$ python3 -q
>>> import numpy as np
>>> import numpy.linalg as la
>>> np.set_printoptions(precision=2, suppress=True, linewidth=120)
>>> tidy = lambda a: np.round(a, 2) + 0
>>> data = np.loadtxt("a.csv", delimiter=",")
>>> data
array([[ 0.,  0., -7.],
       [ 0.,  0.,  1.],
       [-7.,  1.,  0.]])
>>> # equal to its transpose
>>> Uu, sig, Vh = la.svd(data)
>>> evecs = Vh[:(sig > 1e-8).sum()]
>>> rng = np.random.default_rng(98)
>>> x = data[1] + 4 * data[2] + rng.integers(2) * np.eye(3)[0]
>>> x
array([-28.,   4.,   1.])
>>> la.matrix_rank(np.vstack([data, x]))
np.int64(2)
>>> tidy(np.diag(evecs.T @ evecs))
array([0.98, 0.02, 1.  ])
>>> tidy(la.norm(x - evecs.T @ evecs @ x))
np.float64(0.0)
>>> tidy(evecs.T @ evecs)
array([[ 0.98, -0.14,  0.  ],
       [-0.14,  0.02,  0.  ],
       [ 0.  ,  0.  ,  1.  ]])
>>> la.cond(data) > 100
np.True_
>>> np.argsort(-la.norm(data, axis=0).round(6), kind="stable")[:3]
array([2, 0, 1])
>>> th = np.radians(45)
>>> Rm = np.eye(3)
>>> Rm[2, 2] = Rm[1, 1] = np.cos(th)
>>> Rm[2, 1], Rm[1, 2] = -np.sin(th), np.sin(th)
>>> tidy(Rm)
array([[ 1.  ,  0.  ,  0.  ],
       [ 0.  ,  0.71,  0.71],
       [ 0.  , -0.71,  0.71]])
>>> Y = data @ Rm.T
>>> tidy(la.det(Rm)), tidy(np.trace(Rm))
(np.float64(1.0), np.float64(2.41))
>>> tidy(la.svd(data, compute_uv=False)), tidy(la.svd(Y, compute_uv=False))
(array([7.07, 7.07, 0.  ]), array([7.07, 7.07, 0.  ]))
>>> tidy(np.abs(Y - data).max(axis=0))
array([0.  , 4.95, 2.05])
>>> tidy(Y)
array([[ 0.  , -4.95, -4.95],
       [ 0.  ,  0.71,  0.71],
       [-7.  ,  0.71, -0.71]])
>>> np.allclose(la.norm(data, axis=1), la.norm(Y, axis=1))
True
>>> np.unique(data.round(6), axis=0).shape
(3, 3)
>>> tidy(data @ la.pinv(data) @ data)
array([[ 0.,  0., -7.],
       [ 0.,  0.,  1.],
       [-7.,  1.,  0.]])
>>> la.lstsq(data[:-1].T, data[-1])[2]
np.int32(1)
>>> np.allclose(data[:-1].T @ la.lstsq(data[:-1].T, data[-1])[0], data[-1])
False
>>> tidy(np.trace(la.pinv(data) @ data))
np.float64(2.0)
>>> r0 = np.array([-3, -2])
>>> np.correlate(data[0], data[1], "full")
array([ 0.,  0., -7.,  0.,  0.])
>>> np.polyval(r0, data[0])
array([-2., -2., 19.])
>>> np.array([np.convolve(row, r0, "same") for row in data])
array([[ 0.,  0., 21.],
       [ 0.,  0., -3.],
       [21., 11., -2.]])
>>> Y = np.array([[1, 0], [0, 1]])
>>> W2 = np.array([[-9, 5, -9], [-3, 4, -2], [2, -6, -9]])
>>> F = np.kron(Y, W2)
>>> F
array([[-9,  5, -9,  0,  0,  0],
       [-3,  4, -2,  0,  0,  0],
       [ 2, -6, -9,  0,  0,  0],
       [ 0,  0,  0, -9,  5, -9],
       [ 0,  0,  0, -3,  4, -2],
       [ 0,  0,  0,  2, -6, -9]])
>>> # splits into 2 blocks
>>> x = np.array([0, 2, 1, 1, 0, 2])
>>> rhs = F @ x
>>> b, lr = np.zeros(6), 1 / la.norm(F, 2) ** 2
>>> for i in range(40):
...     b -= lr * F.T @ (F @ b - rhs)
...     if i % 10 == 0: print(i, round(la.norm(F @ b - rhs), 2))
... 
0 10.67
10 1.09
20 1.02
30 0.96
>>> tidy(la.cond(F))
np.float64(12.64)
>>> F.reshape(-1, 2)
array([[-9,  5],
       [-9,  0],
       [ 0,  0],
       [-3,  4],
       [-2,  0],
       [ 0,  0],
       [ 2, -6],
       [-9,  0],
       [ 0,  0],
       [ 0,  0],
       [ 0, -9],
       [ 5, -9],
       [ 0,  0],
       [ 0, -3],
       [ 4, -2],
       [ 0,  0],
       [ 0,  2],
       [-6, -9]])
>>> F.ravel(order="F")
array([-9, -3,  2,  0,  0,  0,  5,  4, -6,  0,  0,  0, -9, -2, -9,  0,  0,  0,  0,  0,  0, -9, -3,  2,  0,  0,  0,  5,
        4, -6,  0,  0,  0, -9, -2, -9])
>>> t3 = F.reshape(6, 2, -1)
>>> t3.shape
(6, 2, 3)
>>> np.einsum("ihd,ihd->ih", t3, t3)
array([[187,   0],
       [ 29,   0],
       [121,   0],
       [  0, 187],
       [  0,  29],
       [  0, 121]])
>>> t3.sum(axis=1)
array([[-9,  5, -9],
       [-3,  4, -2],
       [ 2, -6, -9],
       [-9,  5, -9],
       [-3,  4, -2],
       [ 2, -6, -9]])
>>> t3[:, 0]
array([[-9,  5, -9],
       [-3,  4, -2],
       [ 2, -6, -9],
       [ 0,  0,  0],
       [ 0,  0,  0],
       [ 0,  0,  0]])
>>> tidy(np.sort(np.abs(la.eigvals(F))))
array([2.57, 2.57, 8.52, 8.52, 8.52, 8.52])
>>> (F + F.T) / 2
array([[-9. ,  1. , -3.5,  0. ,  0. ,  0. ],
       [ 1. ,  4. , -4. ,  0. ,  0. ,  0. ],
       [-3.5, -4. , -9. ,  0. ,  0. ,  0. ],
       [ 0. ,  0. ,  0. , -9. ,  1. , -3.5],
       [ 0. ,  0. ,  0. ,  1. ,  4. , -4. ],
       [ 0. ,  0. ,  0. , -3.5, -4. , -9. ]])
>>> np.allclose(F, F.T)
False
>>> tidy(la.det(F))
np.float64(34969.0)
>>> F @ F
array([[ 48,  29, 152,   0,   0,   0],
       [ 11,  13,  37,   0,   0,   0],
       [-18,  40,  75,   0,   0,   0],
       [  0,   0,   0,  48,  29, 152],
       [  0,   0,   0,  11,  13,  37],
       [  0,   0,   0, -18,  40,  75]])
>>> np.allclose(F @ F.T, F.T @ F)
False
>>> np.trace(F)
np.int64(-28)
>>> tidy(np.abs(la.eigvals(F)).max())
np.float64(8.52)
>>> x = np.array([1, -2, -1, -1, 1, -2])
>>> rhs = F @ x
>>> rhs
array([-10,  -9,  23,  32,  11,  10])
>>> tidy(la.solve(F, F[:, 0]))
array([1., 0., 0., 0., 0., 0.])
>>> tidy(la.solve(F, rhs))
array([ 1., -2., -1., -1.,  1., -2.])
>>> tidy(la.solve(F, rhs + F[:, 1]))
array([ 1., -1., -1., -1.,  1., -2.])
>>> tidy(la.solve(F.T, F[2]))
array([0., 0., 1., 0., 0., 0.])
>>> m1 = np.load("mat.npy")
>>> m1
array([[-12,   0,   6,   6,  12],
       [  6,   0,  -3,  -3,  -6],
       [ 16,   0,  -8,  -8, -16],
       [ 16,   0,  -8,  -8, -16],
       [  0,   0,   0,   0,   0]])
>>> Uu, sig, Vh = la.svd(m1)
>>> evecs = Vh[:(sig > 1e-8).sum()]
>>> x = m1[0] + -1 * m1[4] + rng.integers(2) * np.eye(5)[2]
>>> x
array([-12.,   0.,   7.,   6.,  12.])
>>> tidy(la.norm(x - evecs.T @ evecs @ x))
np.float64(0.95)
>>> tidy(evecs.T @ evecs)
array([[ 0.4,  0. , -0.2, -0.2, -0.4],
       [ 0. ,  0. ,  0. ,  0. ,  0. ],
       [-0.2,  0. ,  0.1,  0.1,  0.2],
       [-0.2,  0. ,  0.1,  0.1,  0.2],
       [-0.4,  0. ,  0.2,  0.2,  0.4]])
>>> la.matrix_rank(np.vstack([m1, x]))
np.int64(2)
>>> tidy(np.diag(evecs.T @ evecs))
array([0.4, 0. , 0.1, 0.1, 0.4])
>>> [round(float(x), 2) for x in la.svd(m1, compute_uv=False)[:3]]
[41.59, 0.0, 0.0]
>>> tidy(la.norm(m1, 2) / la.norm(m1))
np.float64(1.0)
>>> la.cond(m1) > 100
np.True_
>>> vals, evecs = la.eigh(data)
>>> x = np.array([2, 0, 2])
>>> tidy(evecs * np.maximum(vals, 0) @ evecs.T)
array([[ 3.46, -0.49, -3.5 ],
       [-0.49,  0.07,  0.5 ],
       [-3.5 ,  0.5 ,  3.54]])
>>> np.abs(data).sum(axis=1).max(), tidy(np.abs(vals).max())
(np.float64(8.0), np.float64(7.07))
>>> def softmax(z):
...     e = np.exp(z - z.max(axis=-1, keepdims=True))
...     return e / e.sum(axis=-1, keepdims=True)
... 
>>> tidy(softmax(m1).sum(axis=1))
array([1., 1., 1., 1., 1.])
>>> tidy(softmax(m1[1]))
array([1., 0., 0., 0., 0.])
>>> att = m1 @ m1.T / np.sqrt(5)
>>> softmax(att)[1] @ m1
array([ 16.,   0.,  -8.,  -8., -16.])
>>> softmax(att).round(6).argmax(axis=1)
array([0, 2, 2, 2, 0])
>>> r = la.matrix_rank(m1)
>>> r
np.int64(1)
>>> null = la.svd(m1)[2][r:].T
>>> tidy(m1 @ null)
array([[0., 0., 0., 0.],
       [0., 0., 0., 0.],
       [0., 0., 0., 0.],
       [0., 0., 0., 0.],
       [0., 0., 0., 0.]])
>>> [int(la.matrix_rank(m1[:i])) for i in range(1, len(m1) + 1)]
[1, 1, 1, 1, 1]
>>> la.matrix_rank(m1.T @ m1), la.matrix_rank(m1 @ m1.T)
(np.int64(1), np.int64(1))
>>> [int(la.matrix_rank(m1[:, :j + 1])) for j in range(5)]
[1, 1, 1, 1, 1]
>>> np.allclose(m1 @ null, 0)
True
